% ipython --no-banner

In [1]: import numpy as np

In [2]: np.set_printoptions(precision=3, suppress=True, linewidth=140)

In [3]: arr = np.load("dump.npy")

In [4]: print(arr)
[[1 0 0 0 0 0 0 0 0 0 0 0 0 0]
 [0 0 0 0 0 0 0 0 0 0 0 0 1 0]
 [0 0 0 0 1 0 0 0 0 0 0 0 0 0]
 [0 0 0 0 0 0 0 0 0 0 0 0 0 1]
 [0 0 0 0 0 0 0 0 0 1 0 0 0 0]
 [0 0 0 0 0 0 0 0 1 0 0 0 0 0]
 [0 0 0 0 0 0 1 0 0 0 0 0 0 0]
 [0 0 0 0 0 0 0 0 0 0 0 1 0 0]
 [0 0 0 0 0 0 0 0 0 0 1 0 0 0]
 [0 0 0 0 0 1 0 0 0 0 0 0 0 0]
 [0 1 0 0 0 0 0 0 0 0 0 0 0 0]
 [0 0 1 0 0 0 0 0 0 0 0 0 0 0]
 [0 0 0 1 0 0 0 0 0 0 0 0 0 0]
 [0 0 0 0 0 0 0 1 0 0 0 0 0 0]]

In [5]: rng = np.random.default_rng(766)

In [6]: z = rng.permutation(14)

In [7]: A2 = arr[:, z] * rng.choice([-1, 1], 14)

In [8]: print(A2)
[[ 0  0  0  0  0 -1  0  0  0  0  0  0  0  0]
 [ 0  0  0 -1  0  0  0  0  0  0  0  0  0  0]
 [ 0  0  0  0  0  0  0  0  0  0  0  0  1  0]
 [ 0  0 -1  0  0  0  0  0  0  0  0  0  0  0]
 [ 0  0  0  0  0  0  0  1  0  0  0  0  0  0]
 [ 0  0  0  0  0  0  0  0  0 -1  0  0  0  0]
 [ 0  0  0  0  0  0  0  0  0  0  0  1  0  0]
 [ 0  0  0  0  0  0  0  0  0  0 -1  0  0  0]
 [ 0  0  0  0 -1  0  0  0  0  0  0  0  0  0]
 [ 0  0  0  0  0  0 -1  0  0  0  0  0  0  0]
 [ 0  0  0  0  0  0  0  0  1  0  0  0  0  0]
 [ 0  0  0  0  0  0  0  0  0  0  0  0  0 -1]
 [ 0  1  0  0  0  0  0  0  0  0  0  0  0  0]
 [-1  0  0  0  0  0  0  0  0  0  0  0  0  0]]

In [9]: Uu, _, VT = np.linalg.svd(arr.T @ A2)

In [10]: print(z)
[ 7  3 13 12 10  0  5  9  1  8 11  6  4  2]

In [11]: print(round(np.linalg.det(arr), 3))
-1.0

In [12]: print(np.flatnonzero(np.linalg.matrix_power((arr != 0) + (arr.T != 0) + np.eye(14), 14)[7]))
[ 1  2  3  4  5  7  8  9 10 11 12 13]

In [13]: mat = np.loadtxt("out14.csv", delimiter=",")

In [14]: print(mat)
[[ 0.461  0.251  0.65  -0.837 -0.697  0.249 -1.238 -0.254  0.107  0.041  0.01 ]
 [-0.363 -0.129  0.18  -0.379 -0.644  1.348 -0.395 -0.67  -0.506  1.127 -1.665]
 [-1.767  0.031 -1.139 -0.345  2.958 -0.341 -0.19   1.793 -1.123 -1.818 -0.126]
 [-0.912  0.528  0.758 -1.681  0.365  0.13  -1.42  -0.787  0.325  1.925  1.166]
 [ 0.182 -0.305 -0.128 -0.376 -0.281  0.363  0.199  1.338 -0.628 -0.321  0.308]]

In [15]: Uu, sigma, VT = np.linalg.svd(mat, full_matrices=False)

In [16]: print(sigma / sigma[0])
[1.    0.7   0.49  0.343 0.24 ]

In [17]: print(np.allclose(Uu * sigma @ VT, mat))
True

In [18]: print(np.round(np.sqrt((sigma ** 2).sum()), 3), round(np.linalg.norm(mat), 3))
6.902 6.902

In [19]: print(sigma)
[5.    3.5   2.45  1.715 1.201]

In [20]: r0, g = mat[4], mat[1]

In [21]: print(np.round(r0 @ r0, 3))
2.917

In [22]: print(round(float(r0 @ g), 3))
-0.769

In [23]: pr = (r0 @ g) / (r0 @ r0) * r0

In [24]: print(np.linalg.matrix_rank(np.outer(r0, g)))
1

In [25]: print(g - pr)
[-0.315 -0.209  0.146 -0.478 -0.718  1.444 -0.343 -0.317 -0.672  1.042 -1.584]

In [26]: print(round(float((g - pr) @ r0), 3))
-0.0

In [27]: A2 = mat + rng.integers(-2, 3, (5, 3)) @ rng.integers(-2, 3, (3, 11))

In [28]: print(A2)
[[ 2.461  1.251  3.65  -0.837  1.303 -6.751 -2.238  3.746 -2.893  0.041 -3.99 ]
 [ 5.637  1.871  3.18   5.621 -1.644  1.348 -5.395  5.33   0.494 -2.873 -3.665]
 [-1.767  6.031  2.861 -4.345 -3.042  1.659 -4.19   5.793  2.877 -9.818  3.874]
 [-0.912  5.528  4.758 -5.681 -3.635 -0.87  -4.42   3.213  2.325 -4.075  3.166]
 [ 2.182 -3.305 -3.128  5.624  0.719  5.363  0.199 -0.662  0.372  1.679  0.308]]

In [29]: print(np.abs(A2 - mat).sum(axis=1))
[27. 36. 46. 35. 25.]

In [30]: print(A2 - mat)
[[ 2.  1.  3.  0.  2. -7. -1.  4. -3.  0. -4.]
 [ 6.  2.  3.  6. -1.  0. -5.  6.  1. -4. -2.]
 [ 0.  6.  4. -4. -6.  2. -4.  4.  4. -8.  4.]
 [ 0.  5.  4. -4. -4. -1. -3.  4.  2. -6.  2.]
 [ 2. -3. -3.  6.  1.  5.  0. -2.  1.  2.  0.]]

In [31]: print(np.round(np.linalg.svd(A2 - mat, compute_uv=False), 3) + 0)
[20.983 13.111 11.698  0.     0.   ]

In [32]: print(np.linalg.matrix_rank(A2 - mat, tol=1e-8))
3

In [33]: A2 = mat / np.linalg.norm(mat, axis=1, keepdims=True)

In [34]: gram = A2 @ A2.T

In [35]: print((gram - 2 * np.eye(5)).round(6).argmax(axis=1))
[3 0 4 0 2]

In [36]: print(np.linalg.norm(A2, axis=1))
[1. 1. 1. 1. 1.]

In [37]: M = np.load("x.npy")

In [38]: print(M)
[[-4  1  8 -3  2  2]
 [-4  1  8 -3  2  2]
 [-5  0  7 -4  1  1]
 [-6 -1  6 -5  0  0]]

In [39]: # rows 0 and 1 are equal

In [40]: print(round(np.linalg.norm(M, 2) / np.linalg.norm(M), 3))
0.978

In [41]: print(np.argsort(-np.linalg.norm(M, axis=0).round(6), kind="stable")[:3])
[2 0 3]

In [42]: theta = np.radians(180)

In [43]: R = np.eye(6)

In [44]: R[4, 4] = R[2, 2] = np.cos(theta)

In [45]: R[4, 2], R[2, 4] = -np.sin(theta), np.sin(theta)

In [46]: print(R.round(3) + 0)
[[ 1.  0.  0.  0.  0.  0.]
 [ 0.  1.  0.  0.  0.  0.]
 [ 0.  0. -1.  0.  0.  0.]
 [ 0.  0.  0.  1.  0.  0.]
 [ 0.  0.  0.  0. -1.  0.]
 [ 0.  0.  0.  0.  0.  1.]]

In [47]: A2 = M @ R.T

In [48]: print(np.round(np.linalg.svd(M, compute_uv=False), 3) + 0, np.round(np.linalg.svd(A2, compute_uv=False), 3) + 0)
[19.224  4.053  0.     0.   ] [19.224  4.053  0.     0.   ]

In [49]: print(np.allclose(np.linalg.norm(M, axis=1), np.linalg.norm(A2, axis=1)))
True

In [50]: Uu, sigma, VT = np.linalg.svd(M)

In [51]: print(sigma.round(3) + 0)
[19.224  4.053  0.     0.   ]

In [52]: A2 = Uu[:, :2] @ np.diag(sigma[:2]) @ VT[:2]

In [53]: print(np.round(np.linalg.norm(M - A2, 2), 3), round(float(sigma[2]), 3))
0.0 0.0

In [54]: print(np.round(M @ np.linalg.pinv(M) @ M, 3) + 0)
[[-4.  1.  8. -3.  2.  2.]
 [-4.  1.  8. -3.  2.  2.]
 [-5.  0.  7. -4.  1.  1.]
 [-6. -1.  6. -5.  0.  0.]]

In [55]: print(np.abs(np.diag(np.linalg.qr(M)[1])) > 1e-9)
[ True  True False False]

In [56]: rk = np.linalg.matrix_rank(M)

In [57]: print(rk)
2

In [58]: null = np.linalg.svd(M)[2][rk:].T

In [59]: print(null.shape)
(6, 4)

In [60]: print(np.linalg.matrix_rank(M.T @ M), np.linalg.matrix_rank(M @ M.T))
2 2

In [61]: print([int(np.linalg.matrix_rank(np.delete(M, i, axis=0))) for i in range(4)])
[2, 2, 2, 2]
